$ python -q
>>> import numpy as np
>>> from numpy import linalg as LA
>>> np.set_printoptions(precision=2, suppress=True, linewidth=200)
>>> rnd = lambda a: np.round(a, 2) + 0
>>> feats = np.array([[-3.0, 0.0, 3.0, -1.0, -4.0],
...     [0.0, 1.0, 3.0, 4.0, -3.0],
...     [0.0, 0.0, 2.0, 8.0, 0.0],
...     [0.0, 0.0, 9.0, 4.0, 4.0],
...     [0.0, 0.0, 7.0, 0.0, 4.0]])
>>> rng = np.random.default_rng(610)
>>> z = rng.permutation(5)
>>> z
array([3, 4, 1, 2, 0])
>>> M2 = feats[z][:, z]
>>> print(np.diag(M2))
[ 4.  4.  1.  2. -3.]
>>> M2
array([[ 4.,  4.,  0.,  9.,  0.],
       [ 0.,  4.,  0.,  7.,  0.],
       [ 4., -3.,  1.,  3.,  0.],
       [ 8.,  0.,  0.,  2.,  0.],
       [-1., -4.,  0.,  3., -3.]])
>>> rnd(LA.det(M2)), rnd(LA.det(feats[z]))
(np.float64(96.0), np.float64(96.0))
>>> print(np.trace(M2))
8.0
>>> cov = M2.T @ M2
>>> rnd(LA.svd(M2, compute_uv=False) ** 2)
array([202.89,  68.91,  41.55,   2.63,   0.01])
>>> print(cov)
[[ 97.   8.   4.  61.   3.]
 [  8.  57.  -3.  43.  12.]
 [  4.  -3.   1.   3.   0.]
 [ 61.  43.   3. 152.  -9.]
 [  3.  12.   0.  -9.   9.]]
>>> np.diag(cov)
array([ 97.,  57.,   1., 152.,   9.])
>>> U, sv, vt = LA.svd(feats, full_matrices=False)
>>> rnd(U.T @ feats @ vt.T)
array([[14.24,  0.  ,  0.  ,  0.  ,  0.  ],
       [ 0.  ,  8.3 ,  0.  ,  0.  ,  0.  ],
       [ 0.  ,  0.  ,  6.45,  0.  ,  0.  ],
       [ 0.  ,  0.  ,  0.  ,  1.62,  0.  ],
       [ 0.  ,  0.  ,  0.  ,  0.  ,  0.08]])
>>> rnd(sv)
array([14.24,  8.3 ,  6.45,  1.62,  0.08])
>>> rnd(np.abs(vt[0]))
array([0.01, 0.02, 0.83, 0.5 , 0.27])
>>> print(rnd(sv / sv[0]))
[1.   0.58 0.45 0.11 0.01]
>>> np.abs(U[:, 0]).round(6).argmax()
np.int64(3)
>>> np.allclose(U * sv @ vt, feats)
True
>>> U, sv, vt = LA.svd(feats)
>>> np.argmax(sv[:-1] / (sv[1:] + 1e-6)) + 1
np.int64(4)
>>> rnd(sv)
array([14.24,  8.3 ,  6.45,  1.62,  0.08])
>>> M2 = U[:, :4] @ np.diag(sv[:4]) @ vt[:4]
>>> LA.matrix_rank(M2)
np.int64(4)
>>> print(rnd(LA.norm(feats - M2, 2)), rnd(sv[4]))
0.08 0.08
>>> rnd(np.abs(feats - M2).max())
np.float64(0.05)
>>> rnd(M2)
array([[-3.  ,  0.  ,  3.  , -1.  , -4.  ],
       [ 0.  ,  1.  ,  3.  ,  4.  , -3.  ],
       [ 0.01, -0.02,  2.  ,  8.  ,  0.  ],
       [-0.02,  0.04,  8.99,  4.  ,  4.01],
       [ 0.02, -0.05,  7.01,  0.  ,  3.99]])
>>> data = np.loadtxt("dump.csv", delimiter=",")
>>> rnd(data)
array([[-3.81, -1.17, -2.63, -8.78,  0.26],
       [-3.08, -8.52,  2.26, -3.04,  1.89],
       [-3.33,  0.96, -3.44, -8.72, -0.21],
       [-4.07, -3.12, -1.73, -8.38,  0.69],
       [ 1.  ,  8.6 , -4.1 , -2.12, -1.91],
       [ 1.14, -6.21,  4.57,  6.11,  1.38],
       [ 3.88,  1.59,  2.45,  8.73, -0.35],
       [-3.85, -1.38, -2.54, -8.76,  0.31],
       [-0.22,  7.49, -4.52, -4.55, -1.66],
       [-2.75, -8.78,  2.69, -2.1 ,  1.95],
       [-0.12,  7.61, -4.5 , -4.36, -1.69],
       [ 3.11, -1.7 ,  3.68,  8.59,  0.38],
       [ 1.34, -5.87,  4.55,  6.43,  1.3 ],
       [ 1.68, -5.24,  4.49,  6.94,  1.17],
       [ 0.15, -7.57,  4.51,  4.41,  1.68],
       [ 0.29, -7.41,  4.53,  4.66,  1.65]])
>>> # null space of dimension 3
>>> z = data[:, 2] > np.median(data[:, 2])
>>> r0 = data[z].mean(axis=0) - data[~z].mean(axis=0)
>>> rnd((((data - data.mean(axis=0)) @ r0 > 0) == z).mean())
np.float64(0.94)
>>> np.argsort(-np.abs(r0).round(6), kind="stable")
array([3, 2, 1, 0, 4])
>>> ((data - data.mean(axis=0)) @ r0 > 0).astype(int)
array([0, 1, 0, 0, 0, 1, 1, 0, 0, 1, 0, 1, 1, 1, 1, 1])
>>> print(z.astype(int))
[0 0 0 0 0 1 1 0 0 1 0 1 1 1 1 1]
>>> rk = LA.matrix_rank(data)
>>> rk
np.int64(2)
>>> null = LA.svd(data)[2][rk:].T
>>> LA.matrix_rank(data.T @ data), LA.matrix_rank(data @ data.T)
(np.int64(2), np.int64(2))
>>> print([int(LA.matrix_rank(data[:, :j + 1])) for j in range(5)])
[1, 2, 2, 2, 2]
>>> rnd(null @ null.T)
array([[ 0.83, -0.19, -0.04, -0.32,  0.04],
       [-0.19,  0.2 ,  0.3 , -0.03,  0.18],
       [-0.04,  0.3 ,  0.79, -0.26, -0.07],
       [-0.32, -0.03, -0.26,  0.22,  0.01],
       [ 0.04,  0.18, -0.07,  0.01,  0.96]])
>>> print([int(LA.matrix_rank(np.delete(data, i, axis=0))) for i in range(16)])
[2, 2, 2, 2, 2, 2, 2, 2, 2, 2, 2, 2, 2, 2, 2, 2]
>>> print([int(LA.matrix_rank(data[:i])) for i in range(1, len(data) + 1)])
[1, 2, 2, 2, 2, 2, 2, 2, 2, 2, 2, 2, 2, 2, 2, 2]
>>> D = LA.norm(data[:, None] - data[None], axis=-1)
>>> D.shape
(16, 16)
>>> rnd(D[:5, :5])
array([[ 0.  , 10.67,  2.38,  2.24, 13.04],
       [10.67,  0.  , 12.61,  8.71, 19.12],
       [ 2.38, 12.61,  0.  ,  4.59, 11.14],
       [ 2.24,  8.71,  4.59,  0.  , 14.65],
       [13.04, 19.12, 11.14, 14.65,  0.  ]])
>>> np.flatnonzero(D[0] < D.mean() / 2)
array([0, 2, 3, 7])
>>> print(LA.matrix_rank(D ** 2))
3
>>> Ac = data - data.mean(axis=0)
>>> vecs = LA.svd(Ac)[2][:2]
>>> M2 = Ac - Ac @ vecs.T @ vecs
>>> rnd(M2.std(axis=0))
array([0., 0., 0., 0., 0.])
>>> LA.norm(M2, axis=1).round(6).argmax()
np.int64(0)
>>> rnd(np.diag(vecs.T @ vecs))
array([0.17, 0.8 , 0.21, 0.78, 0.04])
>>> F = np.array([[0, 5, 2, 0, -15, -6],
...     [-3, -3, 4, 9, 9, -12],
...     [5, 5, 0, -15, -15, 0],
...     [0, -15, -6, 0, 10, 4],
...     [9, 9, -12, -6, -6, 8],
...     [-15, -15, 0, 10, 10, 0]])
>>> M2 = np.array([[2, -2], [0, -3], [2, 0], [3, -3], [2, 2], [3, -3]])
>>> F @ M2
array([[-44, -27],
       [ 11,  42],
       [-65, -10],
       [ 20,  53],
       [-12, -63],
       [ 20,  65]])
>>> M2.T @ F.T
array([[-44,  11, -65,  20, -12,  20],
       [-27,  42, -10,  53, -63,  65]])
>>> (F + F.T) / 2
array([[  0. ,   1. ,   3.5,   0. ,  -3. , -10.5],
       [  1. ,  -3. ,   4.5,  -3. ,   9. , -13.5],
       [  3.5,   4.5,   0. , -10.5, -13.5,   0. ],
       [  0. ,  -3. , -10.5,   0. ,   2. ,   7. ],
       [ -3. ,   9. , -13.5,   2. ,  -6. ,   9. ],
       [-10.5, -13.5,   0. ,   7. ,   9. ,   0. ]])
>>> LA.matrix_power(F, 2)
array([[ -50,  -50,  200,   45,   45, -180],
       [ 290,  140, -180, -261, -126,  162],
       [-150,  100,  300,  135,  -90, -270],
       [  45,   45, -180,  -65,  -65,  260],
       [-261, -126,  162,  377,  182, -234],
       [ 135,  -90, -270, -195,  130,  390]])
>>> np.trace(F)
np.int64(-9)
>>> rnd(F.mean(axis=0))
array([-0.67, -2.33, -2.  , -0.33, -1.17, -1.  ])
>>> LA.matrix_rank(F)
np.int64(6)
>>> print(np.diff(F, axis=0))
[[ -3  -8   2   9  24  -6]
 [  8   8  -4 -24 -24  12]
 [ -5 -20  -6  15  25   4]
 [  9  24  -6  -6 -16   4]
 [-24 -24  12  16  16  -8]]
>>> np.count_nonzero(F)
np.int64(28)
>>> F.shape
(6, 6)
>>> rnd(LA.norm(F))
np.float64(50.98)
>>> print(np.unravel_index(np.abs(F).argmax(), F.shape))
(np.int64(0), np.int64(4))
>>> F.sum(axis=0)
array([ -4, -14, -12,  -2,  -7,  -6])
>>> Q, r_ = LA.qr(F)
>>> print(rnd(abs(r_[0, 0])), rnd(LA.norm(F[:, 0])))
18.44 18.44
>>> rnd(Q.T @ Q)
array([[1., 0., 0., 0., 0., 0.],
       [0., 1., 0., 0., 0., 0.],
       [0., 0., 1., 0., 0., 0.],
       [0., 0., 0., 1., 0., 0.],
       [0., 0., 0., 0., 1., 0.],
       [0., 0., 0., 0., 0., 1.]])
>>> Q.shape, r_.shape
((6, 6), (6, 6))
>>> x0 = np.array([1, 0, 2, 0, 2, 2])
>>> rhs = F @ x0
>>> beta, lr = np.zeros(6), 1 / LA.norm(F, 2) ** 2
>>> for i in range(20):
...     beta -= lr * F.T @ (F @ beta - rhs)
...     if i % 5 == 0: print(i, round(LA.norm(F @ beta - rhs), 2))
... 
0 30.83
5 20.04
10 15.91
15 13.18
>>> rnd(beta)
array([ 0.47,  0.05,  0.54, -0.16,  1.87,  0.97])
>>> M2 = np.array([[2, 2], [-2, -3]])
>>> W2 = np.array([[0, -1], [0, 1]])
>>> E = np.block([[M2, np.zeros((2, 2))], [np.zeros((2, 2)), W2]])
>>> E
array([[ 2.,  2.,  0.,  0.],
       [-2., -3.,  0.,  0.],
       [ 0.,  0.,  0., -1.],
       [ 0.,  0.,  0.,  1.]])
>>> # null space of dimension 1
>>> rk = LA.matrix_rank(E)
>>> rk
np.int64(3)
>>> null = LA.svd(E)[2][rk:].T
>>> rnd(null @ null.T)
array([[0., 0., 0., 0.],
       [0., 0., 0., 0.],
       [0., 0., 1., 0.],
       [0., 0., 0., 0.]])
>>> LA.matrix_rank(E.T @ E), LA.matrix_rank(E @ E.T)
(np.int64(3), np.int64(3))
>>> [int(LA.matrix_rank(np.delete(E, i, axis=0))) for i in range(4)]
[2, 2, 3, 3]
>>> null[:, 0] / null[np.abs(null[:, 0]).round(6).argmax(), 0]
array([0., 0., 1., 0.])
>>> print(E @ E)
[[ 0. -2.  0.  0.]
 [ 2.  5.  0.  0.]
 [ 0.  0.  0. -1.]
 [ 0.  0.  0.  1.]]
>>> (E != 0).astype(int)
array([[1, 1, 0, 0],
       [1, 1, 0, 0],
       [0, 0, 0, 1],
       [0, 0, 0, 1]])
>>> np.flatnonzero(LA.matrix_power((E != 0) + (E.T != 0) + np.eye(4), 4)[3])
array([2, 3])
>>> print(rnd(LA.det(E)))
0.0
>>> W2 = np.array([[0.9, -0.1, -0.8, 0.2]])
>>> X = np.array([[2],
...     [-4],
...     [-2],
...     [5],
...     [3],
...     [-3],
...     [-2],
...     [0],
...     [-2],
...     [-3],
...     [2],
...     [-4],
...     [-5],
...     [-1],
...     [0],
...     [-5],
...     [5],
...     [-5],
...     [5],
...     [1],
...     [-1],
...     [-2],
...     [-2],
...     [0],
...     [0],
...     [2],
...     [3],
...     [-1],
...     [-5],
...     [3]]) @ W2 + 0.3 * rng.normal(size=(30, 4))
>>> rnd(X)
array([[ 1.9 , -0.17, -1.37,  0.13],
       [-3.81,  0.12,  2.92, -0.95],
       [-1.82, -0.34,  1.58,  0.14],
       [ 4.66, -0.7 , -3.72,  1.01],
       [ 2.68,  0.24, -2.15,  0.56],
       [-2.59, -0.12,  2.49, -0.67],
       [-1.81, -0.03,  1.98, -0.15],
       [-0.35,  0.12, -0.24, -0.13],
       [-1.75,  0.05,  1.75, -0.17],
       [-2.77,  0.38,  2.52, -0.6 ],
       [ 2.12, -0.21, -1.48, -0.07],
       [-3.68,  0.66,  2.6 , -1.28],
       [-3.96,  0.7 ,  4.05, -0.84],
       [-0.62,  0.29,  0.64, -0.57],
       [-0.18, -0.44, -0.07, -0.4 ],
       [-4.52,  0.95,  3.84, -1.3 ],
       [ 4.82, -0.35, -4.24,  1.62],
       [-4.27,  0.72,  3.99, -0.55],
       [ 4.47, -0.51, -4.49,  0.67],
       [ 0.96,  0.22, -0.53,  0.89],
       [-1.62,  0.44,  0.57, -0.09],
       [-1.83,  0.9 ,  1.8 , -0.46],
       [-2.83,  0.42,  1.45, -0.04],
       [-0.18, -0.08, -0.15,  0.18],
       [-0.13, -0.12,  0.07,  0.35],
       [ 1.77, -0.47, -1.03,  0.21],
       [ 3.05, -0.36, -2.44,  0.75],
       [-0.52,  0.16,  0.97, -0.55],
       [-5.13,  0.36,  3.92, -0.84],
       [ 2.55, -0.89, -2.22,  0.22]])
>>> W2 = X[[2, 25]].astype(float)
>>> for _ in range(6):
...     z = LA.norm(X[:, None] - W2, axis=-1).argmin(axis=1)
...     W2 = np.array([X[z == j].mean(axis=0) for j in range(2)])
... 
>>> z
array([1, 0, 0, 1, 1, 0, 0, 1, 0, 0, 1, 0, 0, 0, 1, 0, 1, 0, 1, 1, 0, 0, 0, 1, 1, 1, 1, 0, 0, 1])
>>> rnd(W2)
array([[-2.72,  0.35,  2.32, -0.56],
       [ 2.01, -0.27, -1.72,  0.43]])
>>> np.bincount(z)
array([16, 14])
>>> hat = X @ LA.solve(X.T @ X, X.T)
>>> np.allclose(hat @ hat, hat)
True
>>> LA.matrix_rank(np.eye(30) - hat)
np.int64(26)
>>> rnd(LA.eigvalsh(hat))
array([0., 0., 0., 0., 0., 0., 0., 0., 0., 0., 0., 0., 0., 0., 0., 0., 0., 0., 0., 0., 0., 0., 0., 0., 0., 0., 1., 1., 1., 1.])
>>> rnd(np.trace(hat))
np.float64(4.0)
>>> Q, vecs = LA.qr(X[:, :1])[0], LA.qr(X[:, 1:])[0]
>>> sv = LA.svd(Q.T @ vecs, compute_uv=False)
>>> print((sv > 0.9).sum())
1
>>> rnd(LA.norm(Q @ Q.T - vecs @ vecs.T, 2))
np.float64(1.0)
>>> W0 = np.load("a.npy")
>>> print(W0)
[[-1.58  0.89  1.08  0.71  0.89]
 [ 0.89 -2.56 -0.35 -0.83  0.91]
 [ 1.08 -0.35  1.94 -0.71  2.65]
 [ 0.71 -0.83 -0.71 -1.81 -0.74]
 [ 0.89  0.91  2.65 -0.74 -0.98]]
>>> w, vecs = LA.eigh(W0)
>>> x0 = np.array([2, 0, 2, 3, 1])
>>> print(rnd(x0 @ W0 @ x0))
2.53
>>> np.abs(W0).sum(axis=1).max(), rnd(np.abs(w).max())
(np.float64(6.73), np.float64(4.0))
>>> rnd(vecs * np.maximum(w, 0) @ vecs.T)
array([[ 0.22,  0.07,  0.75, -0.14,  0.47],
       [ 0.07,  0.02,  0.25, -0.05,  0.16],
       [ 0.75,  0.25,  2.64, -0.48,  1.66],
       [-0.14, -0.05, -0.48,  0.09, -0.3 ],
       [ 0.47,  0.16,  1.66, -0.3 ,  1.04]])
>>> w, vecs = LA.eigh(W0)
>>> rnd(LA.eigvalsh(W0 @ W0))
array([ 0.99,  1.01,  8.98, 15.97, 16.03])
>>> rnd(vecs.T @ W0 @ vecs)
array([[-4.  ,  0.  ,  0.  ,  0.  ,  0.  ],
       [ 0.  , -3.  ,  0.  ,  0.  ,  0.  ],
       [ 0.  ,  0.  , -1.01,  0.  ,  0.  ],
       [ 0.  ,  0.  ,  0.  , -1.  ,  0.  ],
       [ 0.  ,  0.  ,  0.  ,  0.  ,  4.  ]])
>>> rnd(w.sum()), np.trace(W0)
(np.float64(-4.99), np.float64(-4.99))
>>> print(rnd(vecs.T @ vecs))
[[1. 0. 0. 0. 0.]
 [0. 1. 0. 0. 0.]
 [0. 0. 1. 0. 0.]
 [0. 0. 0. 1. 0.]
 [0. 0. 0. 0. 1.]]
>>> hat = np.triu(np.array([[1, 2, 2, 0, 1],
...     [3, 1, 3, 1, 2],
...     [2, 3, 1, 0, 2],
...     [1, 1, 0, 2, 3],
...     [0, 1, 3, 3, 3]]), 1) + np.eye(5)
>>> M2 = hat @ W0 @ LA.inv(hat)
>>> rnd(LA.det(M2))
np.float64(48.03)
>>> print(LA.matrix_rank(M2))
5
>>> x0 = np.array([0, 4, 3, 1, 4])
>>> rnd(W0 * x0)
array([[  0.  ,   3.56,   3.24,   0.71,   3.56],
       [  0.  , -10.24,  -1.05,  -0.83,   3.64],
       [  0.  ,  -1.4 ,   5.82,  -0.71,  10.6 ],
       [  0.  ,  -3.32,  -2.13,  -1.81,  -2.96],
       [  0.  ,   3.64,   7.95,  -0.74,  -3.92]])
>>> rnd(W0 @ (2 * x0))
array([ 22.14, -16.96,  28.62, -20.44,  13.86])
>>> rnd(np.einsum("ij,j->i", W0, x0))
array([ 11.07,  -8.48,  14.31, -10.22,   6.93])
